$ ipython --no-banner

In [1]: import numpy as np

In [2]: np.set_printoptions(suppress=True, linewidth=160)

In [3]: feats = np.array([[-0.3, -0.1, 1.6, 0.4],
   ...:     [-0.9, -0.1, 1.1, 0.1],
   ...:     [-1.3, 2.6, -0.7, -1.4],
   ...:     [-1.6, -0.4, 1.6, -0.3],
   ...:     [1.5, -1.4, -0.1, -0.9]])

In [4]: feats
Out[4]: 
array([[-0.3, -0.1,  1.6,  0.4],
       [-0.9, -0.1,  1.1,  0.1],
       [-1.3,  2.6, -0.7, -1.4],
       [-1.6, -0.4,  1.6, -0.3],
       [ 1.5, -1.4, -0.1, -0.9]])

In [5]: x0 = np.array([-3, 3, 0, -2])

In [6]: target = feats @ x0

In [7]: np.round(np.linalg.pinv(feats) @ feats, 4) + 0
Out[7]: 
array([[1., 0., 0., 0.],
       [0., 1., 0., 0.],
       [0., 0., 1., 0.],
       [0., 0., 0., 1.]])

In [8]: target.round(4)
Out[8]: array([-0.2,  2.2, 14.5,  4.2, -6.9])

In [9]: rng = np.random.default_rng(106)

In [10]: target = target + 0.1 * rng.normal(size=5)

In [11]: target.round(4)
Out[11]: array([-0.1117,  2.2324, 14.5492,  4.1831, -6.8042])

In [12]: coef, *_ = np.linalg.lstsq(feats, target)

In [13]: np.round(feats.T @ (target - feats @ coef), 4) + 0
Out[13]: array([0., 0., 0., 0.])

In [14]: coef.round()
Out[14]: array([-3.,  3.,  0., -2.])

In [15]: labels = rng.permutation(4)

In [16]: out = feats[:, labels] * rng.choice([-1, 1], 4)

In [17]: out
Out[17]: 
array([[-0.4, -0.3, -1.6, -0.1],
       [-0.1, -0.9, -1.1, -0.1],
       [ 1.4, -1.3,  0.7,  2.6],
       [ 0.3, -1.6, -1.6, -0.4],
       [ 0.9,  1.5,  0.1, -1.4]])

In [18]: U, _, Vh = np.linalg.svd(feats.T @ out)

In [19]: np.round(np.linalg.lstsq(feats, out)[0], 4) + 0
Out[19]: 
array([[ 0.,  1.,  0.,  0.],
       [ 0.,  0.,  0.,  1.],
       [ 0.,  0., -1.,  0.],
       [-1.,  0.,  0.,  0.]])

In [20]: np.round(U @ Vh, 4) + 0
Out[20]: 
array([[ 0.,  1.,  0.,  0.],
       [ 0.,  0.,  0.,  1.],
       [ 0.,  0., -1.,  0.],
       [-1.,  0.,  0.,  0.]])

In [21]: labels
Out[21]: array([3, 0, 2, 1])

In [22]: q, vecs = np.linalg.qr(out[:, :3])[0], np.linalg.qr(out[:, 3:])[0]

In [23]: sv = np.linalg.svd(q.T @ vecs, compute_uv=False)

In [24]: (sv > 0.9).sum()
Out[24]: np.int64(0)

In [25]: np.round(np.degrees(np.arccos(sv.clip(0, 1))), 4)
Out[25]: array([26.4604])

In [26]: def softmax(z):
    ...:     e = np.exp(z - z.max(axis=-1, keepdims=True))
    ...:     return e / e.sum(axis=-1, keepdims=True)
    ...: 

In [27]: np.round(softmax(feats[1]), 4)
Out[27]: array([0.075 , 0.1669, 0.5542, 0.2039])

In [28]: np.round(softmax(10 * feats[1]), 4) + 0
Out[28]: array([0.    , 0.    , 0.9999, 0.    ])

In [29]: S = feats @ feats.T / np.sqrt(4)

In [30]: np.round(softmax(S)[1] @ feats, 4)
Out[30]: array([-0.9829, -0.0533,  1.2251, -0.1598])

In [31]: hat = feats @ np.linalg.solve(feats.T @ feats, feats.T)

In [32]: np.round((np.eye(5) - hat) @ feats, 4) + 0
Out[32]: 
array([[0., 0., 0., 0.],
       [0., 0., 0., 0.],
       [0., 0., 0., 0.],
       [0., 0., 0., 0.],
       [0., 0., 0., 0.]])

In [33]: np.linalg.matrix_rank(np.eye(5) - hat)
Out[33]: np.int64(1)

In [34]: cent = np.sign(np.array([[3, 4, 4], [9, 5, 2], [2, 7, 8]]))

In [35]: out = (np.tril(cent, -1) + np.eye(3)) @ (np.triu(cent, 1) + np.eye(3))

In [36]: vals = np.array([5, 1, -4])

In [37]: J = np.rint(out * vals @ np.linalg.inv(out)) + 0

In [38]: J
Out[38]: 
array([[  9.,   1.,  -5.],
       [  8.,   7., -10.],
       [  8.,  11., -14.]])

In [39]: q = feats.astype(float).copy()

In [40]: for j in range(4):
    ...:     q[:, j] -= q[:, :j] @ (q[:, :j].T @ q[:, j])
    ...:     q[:, j] /= np.linalg.norm(q[:, j])
    ...: 

In [41]: np.round(q.T @ feats, 4) + 0
Out[41]: 
array([[ 2.7203, -1.7351, -1.2021,  0.272 ],
       [ 0.    ,  2.4268, -1.9267, -0.7574],
       [ 0.    ,  0.    ,  1.2934,  0.1606],
       [ 0.    ,  0.    ,  0.    ,  1.5351]])

In [42]: np.round(q.T @ q, 4) + 0
Out[42]: 
array([[1., 0., 0., 0.],
       [0., 1., 0., 0.],
       [0., 0., 1., 0.],
       [0., 0., 0., 1.]])

In [43]: np.linalg.cond(J) > 100
Out[43]: np.True_

In [44]: np.round(np.linalg.norm(J, 2) / np.linalg.norm(J), 4)
Out[44]: np.float64(0.9719)

In [45]: np.argsort(-np.linalg.norm(J, axis=0).round(6), kind="stable")[:3]
Out[45]: array([2, 0, 1])

In [46]: round(np.log10(np.linalg.cond(J)))
Out[46]: 2

In [47]: out = J / np.linalg.norm(J, axis=1, keepdims=True)

In [48]: C2 = out @ out.T

In [49]: np.round(np.linalg.norm(out, axis=1), 4)
Out[49]: array([1., 1., 1.])

In [50]: round(np.degrees(np.arccos(np.clip(C2[1, 2], -1, 1))), 4)
Out[50]: np.float64(9.4594)

In [51]: C2.round(4)
Out[51]: 
array([[1.    , 0.8545, 0.7578],
       [0.8545, 1.    , 0.9864],
       [0.7578, 0.9864, 1.    ]])

In [52]: np.argwhere(np.triu(np.abs(C2) > 0.95, 1))
Out[52]: array([[1, 2]])

In [53]: hat = np.triu(np.array([[-2, 1, -1], [2, 0, -1], [-1, -2, -2]]), 1) + np.eye(3)

In [54]: out = hat @ J @ np.linalg.inv(hat)

In [55]: hat @ J - J @ hat
Out[55]: 
array([[  0., -13.,  14.],
       [ -8., -19.,  29.],
       [  0.,  -8.,  19.]])

In [56]: np.linalg.matrix_rank(out)
Out[56]: np.int64(3)

In [57]: out
Out[57]: 
array([[  9., -12.,  -4.],
       [  0.,  -4.,   0.],
       [  8.,   3.,  -3.]])

In [58]: np.poly(out)
Out[58]: array([  1.,  -2., -19.,  20.])

In [59]: E = np.array([[0.1, 0.5, -0.8, 0.2, -1.6, 0.8, 1.8, 0.4],
    ...:     [-0.2, -2.2, 0.8, -1.1, 1.5, 1.3, 0.6, 0.4],
    ...:     [1.3, -0.2, -0.2, -0.5, -0.6, -1.8, -0.8, -0.9],
    ...:     [-1.8, -2.2, -0.3, 0.1, -1.2, 0.0, 2.3, 0.6],
    ...:     [1.0, 0.5, -0.2, 0.0, 0.1, -0.7, -0.5, 0.7]])

In [60]: E[:, 2] *= 20

In [61]: E
Out[61]: 
array([[  0.1,   0.5, -16. ,   0.2,  -1.6,   0.8,   1.8,   0.4],
       [ -0.2,  -2.2,  16. ,  -1.1,   1.5,   1.3,   0.6,   0.4],
       [  1.3,  -0.2,  -4. ,  -0.5,  -0.6,  -1.8,  -0.8,  -0.9],
       [ -1.8,  -2.2,  -6. ,   0.1,  -1.2,   0. ,   2.3,   0.6],
       [  1. ,   0.5,  -4. ,   0. ,   0.1,  -0.7,  -0.5,   0.7]])

In [62]: r0, r1 = E[0], E[1]

In [63]: r0 @ r1
Out[63]: np.float64(-257.46)

In [64]: r0 @ r0
Out[64]: np.float64(262.9)

In [65]: pr = (r0 @ r1) / (r0 @ r0) * r0

In [66]: np.round(r1 - pr, 4)
Out[66]: array([-0.1021, -1.7103,  0.3311, -0.9041, -0.0669,  2.0834,  2.3628,  0.7917])

In [67]: pr.round(4)
Out[67]: array([-0.0979, -0.4897, 15.6689, -0.1959,  1.5669, -0.7834, -1.7628, -0.3917])

In [68]: C2 = E.T @ E

In [69]: np.allclose(C2, C2.T)
Out[69]: True

In [70]: np.round(np.linalg.svd(E, compute_uv=False) ** 2, 4)
Out[70]: array([590.2149,  22.4819,   5.7895,   2.5458,   1.118 ])

In [71]: (E @ E.T).shape
Out[71]: (5, 5)

In [72]: np.linalg.matrix_rank(C2)
Out[72]: np.int64(5)
